% ipython --no-banner

In [1]: import numpy as np

In [2]: np.set_printoptions(precision=2, suppress=True, linewidth=200, legacy="1.25")

In [3]: data = np.load("m.npy")

In [4]: print(data)
[[ 19. -11.  10.  -5.]
 [ 32. -19.  20. -10.]
 [ 14. -10.  11.  -4.]
 [ 30. -21.  18.  -6.]]

In [5]: vals, V = np.linalg.eig(data)

In [6]: np.round(data @ V[:, 0] - vals[0] * V[:, 0], 2) + 0
Out[6]: array([0., 0., 0., 0.])

In [7]: np.sort(np.linalg.eigvals(data.T))
Out[7]: array([-3.,  2.,  3.,  3.])

In [8]: vals
Out[8]: array([-3.,  2.,  3.,  3.])

In [9]: print(np.sort(np.linalg.eigvals(np.linalg.inv(data))))
[-0.33  0.33  0.33  0.5 ]

In [10]: P = np.triu(np.array([[-1, -2, -1, -2], [-2, 1, 2, -2], [1, 0, 2, 0], [-2, 2, -1, -2]]), 1) + np.eye(4)

In [11]: out = P @ data @ np.linalg.inv(P)

In [12]: P @ data - data @ P
Out[12]: 
array([[-138.,  128.,  -46.,   52.],
       [ -32.,   86.,   56.,   30.],
       [   0.,   28.,   34.,    8.],
       [   0.,   60.,   72.,   18.]])

In [13]: out
Out[13]: 
array([[-119., -159.,  122., -525.],
       [   0.,    3.,    0.,    0.],
       [  14.,   18.,  -11.,   60.],
       [  30.,   39.,  -30.,  132.]])

In [14]: round(np.linalg.det(data), 2)
Out[14]: -54.0

In [15]: (data - data.T) / 2
Out[15]: 
array([[  0. , -21.5,  -2. , -17.5],
       [ 21.5,   0. ,  15. ,   5.5],
       [  2. , -15. ,   0. , -11. ],
       [ 17.5,  -5.5,  11. ,   0. ]])

In [16]: np.allclose(data, data.T)
Out[16]: False

In [17]: np.trace(data)
Out[17]: 5.0

In [18]: np.sort(np.abs(np.linalg.eigvals(data)))
Out[18]: array([2., 3., 3., 3.])

In [19]: round(np.abs(np.linalg.eigvals(data)).max(), 2)
Out[19]: 3.0

In [20]: np.linalg.norm(data, axis=1).argmax()
Out[20]: 1

In [21]: round(float(np.linalg.norm(data, "nuc")), 2)
Out[21]: 73.97

In [22]: A = np.load("case11.npy")

In [23]: A
Out[23]: 
array([[-11,   2, -32, -16,   0,  -9],
       [  9,  12, -36, -12,  21, -10],
       [-18,   7, -30,  -5,  28,   4],
       [ 22,  25,  14,  41,   7, -19],
       [ -7, -16,  -4, -25, -14,   7],
       [ -6,   0,   8,   8,   7,   7],
       [-41, -11,   2,   2, -35,  -4],
       [ 16,  21,  22,  42,  28,   0]])

In [24]: np.unique(A.round(6), axis=0).shape
Out[24]: (8, 6)

In [25]: print(np.allclose(A[:-1].T @ np.linalg.lstsq(A[:-1].T, A[-1])[0], A[-1]))
True

In [26]: Uu, sigma, Vt = np.linalg.svd(A)

In [27]: V = Vt[:(sigma > 1e-8).sum()]

In [28]: rng = np.random.default_rng(86)

In [29]: x0 = A[2] + -3 * A[1] + rng.integers(2) * np.eye(6)[1]

In [30]: x0
Out[30]: array([-45., -28.,  78.,  31., -35.,  34.])

In [31]: np.linalg.matrix_rank(np.vstack([A, x0]))
Out[31]: 5

In [32]: print(np.allclose(V.T @ V @ x0, x0))
False

In [33]: rk = np.linalg.matrix_rank(A)

In [34]: print(rk)
4

In [35]: N = np.linalg.svd(A)[2][rk:].T

In [36]: print(N.shape)
(6, 2)

In [37]: [int(np.linalg.matrix_rank(A[:, :j + 1])) for j in range(6)]
Out[37]: [1, 2, 3, 4, 4, 4]

In [38]: Uu, sigma, Vt = np.linalg.svd(A)

In [39]: print(sigma.round(2) + 0)
[96.57 72.43 41.69 33.28  0.    0.  ]

In [40]: out = Uu[:, :4] @ np.diag(sigma[:4]) @ Vt[:4]

In [41]: round(float(np.abs(A - out).max()), 2)
Out[41]: 0.0

In [42]: print(round(np.linalg.norm(A - out, 2), 2), np.round(sigma[4], 2))
0.0 0.0

In [43]: np.linalg.matrix_rank(out)
Out[43]: 4

In [44]: J = np.load("arr.npy")

In [45]: print(J)
[[-1.68  0.57  0.6   0.19 -0.88 -2.11  0.48]
 [ 0.95  0.46  2.01  0.02  0.15  1.41 -1.36]
 [-1.69  0.55  0.53  0.19 -0.87 -2.13  0.51]
 [ 0.49 -0.95 -2.53 -0.19  0.61  0.4   0.95]
 [-1.69  0.34 -0.09  0.15 -0.78 -2.18  0.8 ]
 [ 1.37 -0.87 -1.69 -0.22  0.9   1.62  0.17]
 [-1.58  0.1  -0.75  0.1  -0.63 -2.1   1.06]
 [ 1.55 -0.07  0.84 -0.1   0.6   2.08 -1.09]
 [ 0.33 -0.93 -2.57 -0.17  0.54  0.19  1.04]
 [ 1.64 -0.66 -0.9  -0.2   0.9   2.03 -0.32]
 [-0.07  0.88  2.58  0.15 -0.42  0.15 -1.16]
 [ 0.27  0.77  2.5   0.11 -0.24  0.58 -1.28]
 [-1.27  0.91  1.88  0.22 -0.87 -1.46 -0.3 ]
 [-1.68  0.56  0.56  0.19 -0.87 -2.12  0.5 ]
 [-1.53  0.78  1.31  0.21 -0.91 -1.86  0.09]
 [ 1.51 -0.01  0.98 -0.09  0.56  2.04 -1.13]
 [ 1.4  -0.86 -1.65 -0.22  0.9   1.65  0.13]
 [-0.85  0.97  2.34  0.21 -0.75 -0.88 -0.7 ]
 [-0.66  0.97  2.46  0.2  -0.67 -0.62 -0.84]
 [ 0.79  0.55  2.18  0.05  0.05  1.22 -1.36]
 [-1.63  0.19 -0.51  0.12 -0.69 -2.15  0.97]
 [ 0.76  0.56  2.2   0.05  0.03  1.18 -1.36]
 [-0.39  0.94  2.56  0.18 -0.56 -0.27 -1.01]
 [ 0.48 -0.95 -2.53 -0.18  0.6   0.38  0.96]
 [ 1.45  0.06  1.15 -0.07  0.51  1.98 -1.18]
 [ 0.54  0.67  2.37  0.08 -0.1   0.92 -1.34]]

In [46]: np.round(np.linalg.norm(J), 2)
Out[46]: 15.3

In [47]: print(np.unravel_index(np.abs(J).argmax(), J.shape))
(10, 2)

In [48]: print(round(float(np.abs(J).max()), 2))
2.58

In [49]: print(np.count_nonzero(J))
182

In [50]: gram = np.cov(J, rowvar=False)

In [51]: round(np.corrcoef(J[:, 2], J[:, 6])[0, 1], 2)
Out[51]: -0.8

In [52]: np.argwhere(np.triu(np.abs(np.corrcoef(J.T)) > 0.8, 1))
Out[52]: 
array([[0, 4],
       [0, 5],
       [1, 2],
       [1, 3],
       [1, 4],
       [2, 6],
       [3, 4],
       [4, 5]])

In [53]: np.round(np.polyfit(J[:, 2], J[:, 6], 1), 2) + 0
Out[53]: array([-0.42,  0.  ])

In [54]: J.std(axis=0)
Out[54]: array([1.21, 0.66, 1.71, 0.16, 0.65, 1.55, 0.9 ])

In [55]: Xc = J - J.mean(axis=0)

In [56]: Uu, sigma, Vt = np.linalg.svd(Xc, full_matrices=False)

In [57]: Vt[0] * np.sign(Vt[0, np.abs(Vt[0]).argmax()])
Out[57]: array([ 0.55, -0.21, -0.26, -0.07,  0.3 ,  0.69, -0.13])

In [58]: np.searchsorted(np.cumsum(sigma ** 2) / (sigma ** 2).sum(), 0.9) + 1
Out[58]: 2

In [59]: np.abs(Uu[:, 0]).argmax()
Out[59]: 9

In [60]: cent = J[[21, 25]].astype(float)

In [61]: for _ in range(3):
    ...:     lab = np.linalg.norm(J[:, None] - cent, axis=-1).argmin(axis=1)
    ...:     cent = np.array([J[lab == j].mean(axis=0) for j in range(2)])
    ...: 

In [62]: lab
Out[62]: array([1, 0, 1, 0, 1, 0, 1, 0, 0, 0, 1, 1, 1, 1, 1, 0, 0, 1, 1, 0, 1, 0, 1, 0, 0, 0])

In [63]: print(np.abs(cent[1] - cent[0]).argmax())
5

In [64]: cent
Out[64]: 
array([[ 1.02, -0.23, -0.01, -0.1 ,  0.48,  1.31, -0.45],
       [-1.11,  0.66,  1.23,  0.17, -0.7 , -1.32, -0.07]])

In [65]: cent[1] - cent[0]
Out[65]: array([-2.13,  0.89,  1.24,  0.27, -1.18, -2.63,  0.39])
